% ipython --no-banner

In [1]: import numpy as np

In [2]: np.set_printoptions(suppress=True, linewidth=140)

In [3]: Q, _ = np.linalg.qr(np.array([[-1.5, 0.2, -0.3, -0.5, 0.5, 0.1, -1.4],
   ...:     [0.7, 0.3, -0.7, -1.7, -0.9, -1.0, 1.4],
   ...:     [0.8, 1.5, 0.9, -2.0, -0.4, 1.1, 0.2],
   ...:     [-0.1, -1.7, 0.3, -1.7, -0.3, -1.8, -0.2],
   ...:     [-0.7, -1.3, 0.3, 0.8, -1.1, -0.5, -0.5],
   ...:     [1.6, 0.4, 0.4, -0.7, 0.5, 0.0, 1.0],
   ...:     [1.3, -1.0, 0.2, 1.2, -1.5, 0.0, 1.8]]))

In [4]: K = Q[:, :7]

In [5]: K.round(3)
Out[5]: 
array([[-0.526, -0.172,  0.037, -0.213, -0.036,  0.55 ,  0.586],
       [ 0.246, -0.06 ,  0.654, -0.521, -0.43 , -0.192,  0.126],
       [ 0.281, -0.482, -0.633, -0.322, -0.41 ,  0.096, -0.082],
       [-0.035,  0.601, -0.235, -0.681,  0.241,  0.14 , -0.205],
       [-0.246,  0.417, -0.32 ,  0.099, -0.448, -0.524,  0.422],
       [ 0.561, -0.035, -0.111, -0.069,  0.49 , -0.141,  0.638],
       [ 0.456,  0.445,  0.026,  0.319, -0.383,  0.582,  0.086]])

In [6]: x = np.array([-3, -5, 5, 1, -5, -1, 5])

In [7]: np.round(np.abs(np.linalg.eigvals(K)), 3)
Out[7]: array([1., 1., 1., 1., 1., 1., 1.])

In [8]: round(float(np.linalg.det(K)), 3)
Out[8]: 1.0

In [9]: np.round(K.T @ (K @ x), 3)
Out[9]: array([-3., -5.,  5.,  1., -5., -1.,  5.])

In [10]: x = np.array([-1, 0, 5, -3, -2, 5, 2])

In [11]: target = K @ x

In [12]: target.round(3)
Out[12]: array([ 5.342,  4.738, -1.345,  0.711, -2.53 , -1.319,  2.562])

In [13]: np.round(np.linalg.solve(K.T, K[4]), 3) + 0
Out[13]: array([0., 0., 0., 0., 1., 0., 0.])

In [14]: Q, vecs = np.linalg.qr(K[:, :1])[0], np.linalg.qr(K[:, 1:])[0]

In [15]: sv = np.linalg.svd(Q.T @ vecs, compute_uv=False)

In [16]: (sv > 0.9).sum()
Out[16]: np.int64(0)

In [17]: sv.round(3) + 0
Out[17]: array([0.])

In [18]: theta = np.radians(15)

In [19]: Rm = np.eye(7)

In [20]: Rm[4, 4] = Rm[5, 5] = np.cos(theta)

In [21]: Rm[4, 5], Rm[5, 4] = -np.sin(theta), np.sin(theta)

In [22]: Rm.round(3)
Out[22]: 
array([[ 1.   ,  0.   ,  0.   ,  0.   ,  0.   ,  0.   ,  0.   ],
       [ 0.   ,  1.   ,  0.   ,  0.   ,  0.   ,  0.   ,  0.   ],
       [ 0.   ,  0.   ,  1.   ,  0.   ,  0.   ,  0.   ,  0.   ],
       [ 0.   ,  0.   ,  0.   ,  1.   ,  0.   ,  0.   ,  0.   ],
       [ 0.   ,  0.   ,  0.   ,  0.   ,  0.966, -0.259,  0.   ],
       [ 0.   ,  0.   ,  0.   ,  0.   ,  0.259,  0.966,  0.   ],
       [ 0.   ,  0.   ,  0.   ,  0.   ,  0.   ,  0.   ,  1.   ]])

In [23]: A2 = K @ Rm.T

In [24]: np.round(np.linalg.svd(K, compute_uv=False), 3), np.round(np.linalg.svd(A2, compute_uv=False), 3)
Out[24]: (array([1., 1., 1., 1., 1., 1., 1.]), array([1., 1., 1., 1., 1., 1., 1.]))

In [25]: np.allclose(np.linalg.norm(K, axis=1), np.linalg.norm(A2, axis=1))
Out[25]: True

In [26]: np.round(np.abs(A2 - K).max(axis=0), 3)
Out[26]: array([0.   , 0.   , 0.   , 0.   , 0.151, 0.132, 0.   ])

In [27]: np.round(Rm @ Rm, 3)
Out[27]: 
array([[ 1.   ,  0.   ,  0.   ,  0.   ,  0.   ,  0.   ,  0.   ],
       [ 0.   ,  1.   ,  0.   ,  0.   ,  0.   ,  0.   ,  0.   ],
       [ 0.   ,  0.   ,  1.   ,  0.   ,  0.   ,  0.   ,  0.   ],
       [ 0.   ,  0.   ,  0.   ,  1.   ,  0.   ,  0.   ,  0.   ],
       [ 0.   ,  0.   ,  0.   ,  0.   ,  0.866, -0.5  ,  0.   ],
       [ 0.   ,  0.   ,  0.   ,  0.   ,  0.5  ,  0.866,  0.   ],
       [ 0.   ,  0.   ,  0.   ,  0.   ,  0.   ,  0.   ,  1.   ]])

In [28]: round(float(np.linalg.det(Rm)), 3)
Out[28]: 1.0

In [29]: E = np.loadtxt("x.csv", delimiter=",")

In [30]: E.round(3)
Out[30]: 
array([[-1.296, -0.269, -1.78 ,  0.797, -1.816, -0.345,  0.371,  2.457,  0.954,  2.426, -0.35 ,  1.714],
       [ 0.43 ,  1.194, -0.245, -0.231, -0.969,  2.658,  1.416,  1.192, -0.685,  2.942,  0.183, -1.64 ],
       [-0.01 , -0.973,  0.722, -0.023,  1.369, -2.239, -1.351, -1.747,  0.331, -3.277, -0.061,  0.954],
       [ 1.096,  1.356,  0.65 , -0.64 , -0.072,  2.891,  1.26 , -0.025, -1.183,  1.78 ,  0.365, -2.544],
       [ 0.535,  1.236, -0.118, -0.295, -0.853,  2.734,  1.415,  1.033, -0.769,  2.819,  0.213, -1.798],
       [ 1.314,  0.297,  1.785, -0.807,  1.806,  0.405, -0.342, -2.446, -0.975, -2.376,  0.356, -1.761],
       [-1.173, -0.091, -1.727,  0.726, -1.861,  0.039,  0.548,  2.501,  0.813,  2.713, -0.308,  1.404],
       [-0.408,  0.682, -1.141,  0.274, -1.664,  1.656,  1.185,  2.168,  0.045,  3.366, -0.064, -0.203],
       [ 1.538,  1.051,  1.557, -0.923,  1.112,  2.095,  0.58 , -1.583, -1.376, -0.392,  0.46 , -2.744],
       [ 0.055,  1.   , -0.674, -0.004, -1.331,  2.292,  1.363,  1.694, -0.37 ,  3.253,  0.075, -1.032],
       [ 0.675,  1.285,  0.059, -0.38 , -0.685,  2.817,  1.403,  0.802, -0.878,  2.623,  0.252, -2.003],
       [ 1.029, -0.09 ,  1.642, -0.642,  1.874, -0.425, -0.717, -2.501, -0.656, -2.954,  0.26 , -1.067],
       [ 0.597, -0.525,  1.311, -0.387,  1.761, -1.336, -1.076, -2.312, -0.223, -3.32 ,  0.122, -0.16 ],
       [ 1.359,  0.373,  1.797, -0.833,  1.774,  0.572, -0.262, -2.41 , -1.03 , -2.233,  0.373, -1.886],
       [-1.539, -0.846, -1.714,  0.93 , -1.406, -1.623, -0.294,  1.958,  1.308,  1.091, -0.448,  2.546],
       [-1.216, -0.15 , -1.747,  0.751, -1.85 , -0.087,  0.491,  2.491,  0.861,  2.624, -0.322,  1.508],
       [-1.329, -1.312, -1.039,  0.786, -0.386, -2.74 , -1.064,  0.634,  1.323, -1.031, -0.422,  2.762],
       [-1.194, -1.349, -0.806,  0.701, -0.105, -2.854, -1.193,  0.261,  1.246, -1.502, -0.389,  2.647],
       [-1.536, -1.062, -1.546,  0.922, -1.094, -2.119, -0.596,  1.56 ,  1.378,  0.352, -0.46 ,  2.751],
       [-1.359, -0.373, -1.797,  0.833, -1.774, -0.571,  0.262,  2.41 ,  1.03 ,  2.233, -0.373,  1.886],
       [ 0.468, -0.634,  1.196, -0.31 ,  1.697, -1.56 , -1.153, -2.216, -0.1  , -3.357,  0.082,  0.091],
       [ 0.822,  1.325,  0.255, -0.471, -0.492,  2.877,  1.373,  0.54 , -0.99 ,  2.378,  0.292, -2.206]])

In [31]: np.linalg.cond(E) > 100
Out[31]: np.True_

In [32]: round(np.linalg.norm(E, 2) / np.linalg.norm(E), 3)
Out[32]: np.float64(0.746)

In [33]: r = np.linalg.matrix_rank(E)

In [34]: r
Out[34]: np.int64(2)

In [35]: null = np.linalg.svd(E)[2][r:].T

In [36]: np.allclose(E @ null, 0)
Out[36]: True

In [37]: [int(np.linalg.matrix_rank(np.delete(E, i, axis=0))) for i in range(22)]
Out[37]: [2, 2, 2, 2, 2, 2, 2, 2, 2, 2, 2, 2, 2, 2, 2, 2, 2, 2, 2, 2, 2, 2]

In [38]: np.linalg.matrix_rank(E.T @ E), np.linalg.matrix_rank(E @ E.T)
Out[38]: (np.int64(2), np.int64(2))
